In [1]: import numpy as np

In [2]: import numpy.linalg as la

In [3]: np.set_printoptions(precision=2, suppress=True, linewidth=160)

In [4]: rnd = lambda a: np.round(a, 2) + 0

In [5]: data = np.load("sample2.npy")

In [6]: print(data)
[[ 12   9   6  12  12   6  12]
 [ -8  -6  -4  -8  -8  -4  -8]
 [ -4  -3  -2  -4  -4  -2  -4]
 [-12  -9  -6 -12 -12  -6 -12]]

In [7]: vec = np.array([-6, -1, 0, 6, -2, -5, 0])

In [8]: h1 = np.maximum(data @ vec, 0)

In [9]: print(data.T @ h1)
[-1176  -882  -588 -1176 -1176  -588 -1176]

In [10]: print(np.tanh(data @ vec))
[-1.  1.  1.  1.]

In [11]: print(np.flatnonzero(h1 > 1e-9))
[1 2 3]

In [12]: print(h1)
[ 0 42 21 63]

In [13]: rng = np.random.default_rng(33)

In [14]: M2 = data + rng.integers(-2, 3, (4, 1)) @ rng.integers(-2, 3, (1, 7))

In [15]: print(M2)
[[ 16  13   4  10  12   6  10]
 [ -8  -6  -4  -8  -8  -4  -8]
 [ -6  -5  -1  -3  -4  -2  -3]
 [-12  -9  -6 -12 -12  -6 -12]]

In [16]: print(la.matrix_rank(M2 - data, tol=1e-8))
1

In [17]: print(rnd(la.svd(M2 - data, compute_uv=False)))
[7.42 0.   0.   0.  ]

In [18]: r = la.matrix_rank(data)

In [19]: print(r)
1

In [20]: N = la.svd(data)[2][r:].T

In [21]: print([int(la.matrix_rank(np.delete(data, i, axis=0))) for i in range(4)])
[1, 1, 1, 1]

In [22]: print([int(la.matrix_rank(data[:, :j + 1])) for j in range(7)])
[1, 1, 1, 1, 1, 1, 1]

In [23]: print(la.matrix_rank(data.T @ data), la.matrix_rank(data @ data.T))
1 1

In [24]: print(N.shape)
(7, 6)

In [25]: print([int(la.matrix_rank(data[:i])) for i in range(1, len(data) + 1)])
[1, 1, 1, 1]

In [26]: print(rnd(N @ N.T))
[[ 0.8  -0.15 -0.1  -0.2  -0.2  -0.1  -0.2 ]
 [-0.15  0.89 -0.07 -0.15 -0.15 -0.07 -0.15]
 [-0.1  -0.07  0.95 -0.1  -0.1  -0.05 -0.1 ]
 [-0.2  -0.15 -0.1   0.8  -0.2  -0.1  -0.2 ]
 [-0.2  -0.15 -0.1  -0.2   0.8  -0.1  -0.2 ]
 [-0.1  -0.07 -0.05 -0.1  -0.1   0.95 -0.1 ]
 [-0.2  -0.15 -0.1  -0.2  -0.2  -0.1   0.8 ]]

In [27]: data @ data
---------------------------------------------------------------------------
ValueError                                Traceback (most recent call last)
Cell In[27], line 1
----> 1 data @ data

ValueError: matmul: Input operand 1 has a mismatch in its core dimension 0, with gufunc signature (n?,k),(k,m?)->(n?,m?) (size 4 is different from 7)

In [28]: cov = data.T @ data

In [29]: print(np.allclose(cov, cov.T))
True

In [30]: print(rnd(la.svd(data, compute_uv=False) ** 2))
[1863.    0.    0.    0.]

In [31]: print(cov)
[[368 276 184 368 368 184 368]
 [276 207 138 276 276 138 276]
 [184 138  92 184 184  92 184]
 [368 276 184 368 368 184 368]
 [368 276 184 368 368 184 368]
 [184 138  92 184 184  92 184]
 [368 276 184 368 368 184 368]]

In [32]: E = np.array([[29.95, 10.11, 2.01, 18.19, 15.93, 11.88, 16.06],
    ...:     [-35.01, -15.07, -2.91, -18.86, -15.83, -16.06, -19.95],
    ...:     [14.9, 20.06, 4.02, -0.03, -3.94, 14.94, 13.89],
    ...:     [-55.02, -30.07, -6.12, -25.88, -20.04, -28.85, -34.11],
    ...:     [-59.84, -34.97, -6.98, -27.22, -19.97, -32.97, -37.92],
    ...:     [25.02, 29.9, 6.12, 2.02, -3.98, 23.1, 22.16]])

In [33]: vec = np.array([-3, 3, -4, 0, -2, -1, 4])

In [34]: h1 = np.maximum(E @ vec, 0)

In [35]: print(rnd(h1))
[ 0.   39.38 47.9  31.82 23.76 63.66]

In [36]: print(rnd(np.maximum(E @ vec, 0) - np.maximum(-E @ vec, 0)))
[-47.06  39.38  47.9   31.82  23.76  63.66]

In [37]: print(E * (h1 > 1e-9)[:, None])
[[  0.     0.     0.     0.     0.     0.     0.  ]
 [-35.01 -15.07  -2.91 -18.86 -15.83 -16.06 -19.95]
 [ 14.9   20.06   4.02  -0.03  -3.94  14.94  13.89]
 [-55.02 -30.07  -6.12 -25.88 -20.04 -28.85 -34.11]
 [-59.84 -34.97  -6.98 -27.22 -19.97 -32.97 -37.92]
 [ 25.02  29.9    6.12   2.02  -3.98  23.1   22.16]]

In [38]: print(rnd(np.maximum(E @ (3 * vec), 0)))
[  0.   118.14 143.7   95.46  71.28 190.98]

In [39]: print(np.flatnonzero(h1 > 1e-9))
[1 2 3 4 5]

In [40]: M = np.loadtxt("w.csv", delimiter=",")

In [41]: print(M)
[[1. 2. 1. 2.]
 [4. 4. 4. 4.]
 [1. 2. 1. 2.]
 [4. 4. 4. 4.]]

In [42]: # rows 0 and 2 are equal

In [43]: print(rnd(M @ la.pinv(M) @ M))
[[1. 2. 1. 2.]
 [4. 4. 4. 4.]
 [1. 2. 1. 2.]
 [4. 4. 4. 4.]]

In [44]: print(rnd(np.trace(la.pinv(M) @ M)))
2.0

In [45]: print(la.lstsq(M[:-1].T, M[-1])[2])
2

In [46]: print(np.abs(np.diag(la.qr(M)[1])) > 1e-9)
[ True  True False False]

In [47]: print(np.einsum("ii->", M))
10.0

In [48]: print(np.einsum("ij,ji->", M, M))
132.0

In [49]: print(rnd(np.poly(M)))
[  1. -10. -16.   0.   0.]

In [50]: print(rnd(la.det(2 * M)), rnd(la.det(M)))
0.0 0.0

In [51]: print(rnd(la.eigvals(M)))
[11.4 -1.4  0.   0. ]

In [52]: W1 = np.array([[3, 0, 3, 0], [0, 1, 3, 1], [1, 3, 3, 3], [1, 3, 3, 0]])

In [53]: b = np.array([-2, -1, 3, -3])

In [54]: hid = np.maximum(M @ W1 + b, 0)

In [55]: print((hid > 0).astype(int))
[[1 1 1 1]
 [1 1 1 1]
 [1 1 1 1]
 [1 1 1 1]]

In [56]: print(la.matrix_rank(hid))
2

In [57]: print((hid > 0).mean(axis=0))
[1. 1. 1. 1.]

In [58]: print(hid)
[[ 4. 10. 21.  2.]
 [18. 27. 51. 13.]
 [ 4. 10. 21.  2.]
 [18. 27. 51. 13.]]

In [59]: C = np.array([[-2, -3], [2, 2], [3, 2], [3, -2]])

In [60]: print((hid @ C).round(6).argmax(axis=1))
[0 0 0 0]

In [61]: print(hid @ C)
[[ 81.  46.]
 [210.  76.]
 [ 81.  46.]
 [210.  76.]]

In [62]: print(W1 @ C)
[[ 3 -3]
 [14  6]
 [22  3]
 [13  9]]

In [63]: J = np.load("block17.npy")

In [64]: print(J)
[[-5.  4.  0.  0.  0.]
 [ 4. -5.  4.  0.  0.]
 [ 0.  4.  4.  4.  0.]
 [ 0.  0.  4. -5.  4.]
 [ 0.  0.  0.  4. -2.]]

In [65]: # symmetric, so the eigenvalues are real

In [66]: print(J.sum(axis=0))
[-1.  3. 12.  3.  2.]

In [67]: print(J.shape)
(5, 5)

In [68]: print(np.unravel_index(np.abs(J).argmax(), J.shape))
(np.int64(0), np.int64(0))

In [69]: J[:, 5]
---------------------------------------------------------------------------
IndexError                                Traceback (most recent call last)
Cell In[69], line 1
----> 1 J[:, 5]

IndexError: index 5 is out of bounds for axis 1 with size 5

In [70]: q = J.astype(float).copy()

In [71]: for j in range(5):
    ...:     q[:, j] -= q[:, :j] @ (q[:, :j].T @ q[:, j])
    ...:     q[:, j] /= la.norm(q[:, j])
    ...: 

In [72]: print(rnd(q.T @ q))
[[1. 0. 0. 0. 0.]
 [0. 1. 0. 0. 0.]
 [0. 0. 1. 0. 0.]
 [0. 0. 0. 1. 0.]
 [0. 0. 0. 0. 1.]]

In [73]: print(rnd(q.T @ J))
[[ 6.4  -6.25  2.5   0.    0.  ]
 [ 0.    4.24  2.74  3.77  0.  ]
 [ 0.    0.    5.85 -2.45  2.73]
 [ 0.    0.    0.    6.06 -3.51]
 [ 0.    0.    0.    0.    0.42]]

In [74]: F = np.load("data.npy")

In [75]: print(F)
[[-3  0  0  1]
 [ 0  0  0  0]
 [ 0  0  0  0]]

In [76]: vec = np.array([-3, 5, -5, -5])

In [77]: h1 = np.maximum(F @ vec, 0)

In [78]: print(np.flatnonzero(h1 > 1e-9))
[0]

In [79]: print(F * (h1 > 1e-9)[:, None])
[[-3  0  0  1]
 [ 0  0  0  0]
 [ 0  0  0  0]]

In [80]: print(rnd(np.tanh(F @ vec)))
[1. 0. 0.]

In [81]: print(F.T @ h1)
[-12   0   0   4]

In [82]: left, sv, VT = la.svd(F)

In [83]: print(np.argmax(sv[:-1] / (sv[1:] + 1e-6)) + 1)
1

In [84]: M2 = left[:, :1] @ np.diag(sv[:1]) @ VT[:1]

In [85]: print(rnd(la.norm(F - M2) / la.norm(F)))
0.0

In [86]: print(rnd(M2))
[[-3.  0.  0.  1.]
 [ 0.  0.  0.  0.]
 [ 0.  0.  0.  0.]]

In [87]: print(la.matrix_rank(F, rtol=0.05))
1

In [88]: print(la.matrix_rank(M2))
1

In [89]: left, sv, VT = la.svd(F)

In [90]: V = VT[:(sv > 1e-8).sum()]

In [91]: vec = F[1] + 4 * F[2] + rng.integers(2) * np.eye(4)[3]

In [92]: print(vec)
[0. 0. 0. 0.]

In [93]: print(rnd(la.norm(vec - V.T @ V @ vec)))
0.0

In [94]: r = la.matrix_rank(F)

In [95]: print(r)
1

In [96]: N = la.svd(F)[2][r:].T

In [97]: print(la.matrix_rank(F.T @ F), la.matrix_rank(F @ F.T))
1 1

In [98]: print(F @ N)
[[0. 0. 0.]
 [0. 0. 0.]
 [0. 0. 0.]]

In [99]: print(N.shape)
(4, 3)

In [100]: print([int(la.matrix_rank(np.delete(F, i, axis=0))) for i in range(3)])
[0, 1, 1]

In [101]: print([int(la.matrix_rank(F[:i])) for i in range(1, len(F) + 1)])
[1, 1, 1]

In [102]: print([int(la.matrix_rank(F[:, :j + 1])) for j in range(4)])
[1, 1, 1, 1]

In [103]: print([round(float(x), 2) for x in la.svd(F, compute_uv=False)[:3]])
[3.16, 0.0, 0.0]

In [104]: print(la.cond(F) > 100)
True

In [105]: arr = np.load("a.npy")

In [106]: print(rnd(arr))
[[1.   0.   0.   0.   0.   0.   0.  ]
 [0.   0.33 0.   0.   0.33 0.   0.33]
 [0.   0.2  0.4  0.   0.   0.2  0.2 ]
 [0.   0.   0.   0.67 0.   0.   0.33]
 [0.   0.   0.   0.   0.5  0.   0.5 ]
 [0.   0.   0.   0.   0.   1.   0.  ]
 [0.   0.   0.   0.   0.33 0.   0.67]]

In [107]: # 2 blocks once reordered

In [108]: vec = np.array([3, 1, 3, 2, 3, 2, 2])

In [109]: h1 = np.maximum(arr @ vec, 0)

In [110]: print(np.maximum(arr @ (3 * vec), 0))
[9.  6.  6.6 6.  7.5 6.  7. ]

In [111]: print(np.flatnonzero(h1 > 1e-9))
[0 1 2 3 4 5 6]

In [112]: print(rnd(h1))
[3.   2.   2.2  2.   2.5  2.   2.33]

In [113]: mat = np.loadtxt("mat.csv", delimiter=",")

In [114]: print(mat)
[[  1.  -3.   9. -27.]
 [  1.  -2.   4.  -8.]
 [  1.  -1.   1.  -1.]
 [  1.   0.   0.   0.]
 [  1.   1.   1.   1.]
 [  1.   2.   4.   8.]
 [  1.   3.   9.  27.]]

In [115]: M2 = np.c_[mat[:, :2] @ np.array([[2, 2], [3, 1]]), np.array([0, 3, 0, 1, 2, 3, 3])]

In [116]: print(M2)
[[-7. -1.  0.]
 [-4.  0.  3.]
 [-1.  1.  0.]
 [ 2.  2.  1.]
 [ 5.  3.  2.]
 [ 8.  4.  3.]
 [11.  5.  3.]]

In [117]: print(la.matrix_rank(np.c_[mat, M2]))
5

In [118]: print(rnd(la.norm(M2 - mat @ la.lstsq(mat, M2)[0], axis=0)))
[0.   0.   2.58]

In [119]: left, sv = la.svd(M2)
---------------------------------------------------------------------------
ValueError                                Traceback (most recent call last)
Cell In[119], line 1
----> 1 left, sv = la.svd(M2)

ValueError: too many values to unpack (expected 2)

In [120]: left, sv, VT = la.svd(M2, full_matrices=False)

In [121]: print(rnd(np.sqrt((sv ** 2).sum())), rnd(la.norm(M2)))
19.18 19.18

In [122]: print(np.allclose(left * sv @ VT, M2))
True

In [123]: print(rnd(sv))
[18.45  4.98  1.62]

In [124]: print(left.shape, sv.shape, VT.shape)
(7, 3) (3,) (3, 3)

In [125]: print(rnd(np.abs(VT[0])))
[0.9  0.38 0.21]

In [126]: m1 = np.loadtxt("arr.csv", delimiter=",")

In [127]: print(rnd(m1))
[[  4.44   9.9    5.36   4.71 -10.    11.46]
 [  9.15  -6.57  10.69  -0.37 -11.05   6.03]
 [ -9.05   4.8  -10.59  -0.27  11.53  -7.06]
 [  9.12  -5.77  10.66  -0.08 -11.29   6.51]
 [  2.65 -16.85   2.9   -5.69   2.1   -8.  ]
 [ -5.91  -7.04  -7.04  -3.97  11.13 -11.24]
 [  8.91  -3.54  10.45   0.71 -11.77   7.73]
 [ -0.12  15.48   0.05   5.75  -5.31   9.95]
 [ -1.83 -13.61  -2.32  -5.5    7.49 -10.93]
 [  7.11   4.02   8.42   3.12 -11.82  10.63]
 [ -1.01 -14.48  -1.38  -5.64   6.61 -10.58]
 [ -0.91 -14.58  -1.25  -5.65   6.49 -10.53]
 [  9.03  -4.55  10.57   0.36 -11.58   7.2 ]
 [ -5.27  -8.37  -6.31  -4.33  10.67 -11.39]
 [  2.23 -16.71   2.42  -5.73   2.66  -8.38]
 [  3.65 -17.03   4.08  -5.53   0.7   -6.99]
 [ -8.48  12.63  -9.82   2.78   7.92  -1.32]
 [ -5.02  -8.85  -6.02  -4.45  10.48 -11.43]
 [ -9.16   6.68 -10.7    0.41  11.02  -5.96]
 [ -0.16  15.51   0.01   5.75  -5.26   9.93]
 [  4.41 -17.02   4.97  -5.35  -0.41  -6.13]
 [ -6.13  16.34  -7.     4.71   3.16   3.75]
 [ -4.53  17.    -5.11   5.32   0.59   5.98]
 [  0.14  15.27   0.35   5.73  -5.61  10.11]
 [  8.07   0.83   9.51   2.15 -12.09   9.63]]

In [128]: # rank 2

In [129]: cov = np.cov(m1, rowvar=False)

In [130]: print(rnd(m1.std(axis=0)))
[ 5.97 12.03  6.99  4.3   8.54  8.74]

In [131]: print(np.argsort(-m1.std(axis=0).round(6), kind="stable"))
[1 5 4 2 0 3]

In [132]: print(rnd(np.median(m1, axis=0)))
[-0.12 -4.55  0.05 -0.08  0.7  -1.32]

In [133]: print(rnd(np.corrcoef(m1[:, 3], m1[:, 0])[0, 1]))
0.02

In [134]: C = m1[[17, 20]].astype(float)

In [135]: for _ in range(3):
     ...:     labels = la.norm(m1[:, None] - C, axis=-1).argmin(axis=1)
     ...:     C = np.array([m1[labels == j].mean(axis=0) for j in range(2)])
     ...: 

In [136]: print(labels)
[1 1 0 1 1 0 1 0 0 1 0 0 1 0 1 1 0 0 0 0 1 0 0 0 1]

In [137]: print(rnd(C))
[[-4.1   2.63 -4.8   0.05  5.07 -2.91]
 [ 6.25 -6.66  7.28 -1.06 -6.78  2.7 ]]

In [138]: print(np.abs(C[1] - C[0]).argmax())
2
